>>> import numpy as np
>>> from numpy import linalg as LA
>>> np.set_printoptions(precision=1, suppress=True, linewidth=160)
>>> K = np.loadtxt("run14.csv", delimiter=",")
>>> K
array([[-2.9, -2. ,  2. ],
       [ 4. ,  0.1, -2. ],
       [-3. , -2. ,  2.1]])
>>> x = np.array([2, 3, 0])
>>> rhs = K @ x
>>> rhs
array([-11.8,   8.3, -12. ])
>>> np.round(LA.solve(K, rhs + K[:, 1]), 1) + 0
array([2., 4., 0.])
>>> print(LA.solve(K.T, K[2]))
[-0. -0.  1.]
>>> np.round(LA.solve(K, 4 * rhs), 1) + 0
array([ 8., 12.,  0.])
>>> LA.solve(K, K[:, 0])
array([ 1., -0.,  0.])
>>> E = np.load("sample10.npy")
>>> E
array([[-2,  0,  0,  0,  0,  0],
       [ 0,  3,  0,  0,  0,  0],
       [-2,  1, -3,  0,  0,  0],
       [-1, -3,  1,  1,  0,  0],
       [-1, -1,  0,  3,  0,  0],
       [-1,  1,  3,  0, -3, -1]])
>>> np.argsort(-LA.norm(E, axis=0).round(6), kind="stable")[:3]
array([1, 2, 0])
>>> LA.matrix_rank(E, rtol=0.1)
np.int64(5)
>>> np.round(LA.norm(E, 2) / LA.norm(E), 1)
np.float64(0.6)
>>> print(LA.cond(E) > 100)
True
>>> left, sigma, VT = LA.svd(E)
>>> print(sigma.round(1) + 0)
[5.1 4.9 3.8 2.4 1.2 0. ]
>>> other = left[:, :5] @ np.diag(sigma[:5]) @ VT[:5]
>>> round(float(LA.norm(E - other) / LA.norm(E)), 1)
0.0
>>> other.round(1) + 0
array([[-2.,  0.,  0.,  0.,  0.,  0.],
       [ 0.,  3.,  0.,  0.,  0.,  0.],
       [-2.,  1., -3.,  0.,  0.,  0.],
       [-1., -3.,  1.,  1.,  0.,  0.],
       [-1., -1.,  0.,  3.,  0.,  0.],
       [-1.,  1.,  3.,  0., -3., -1.]])
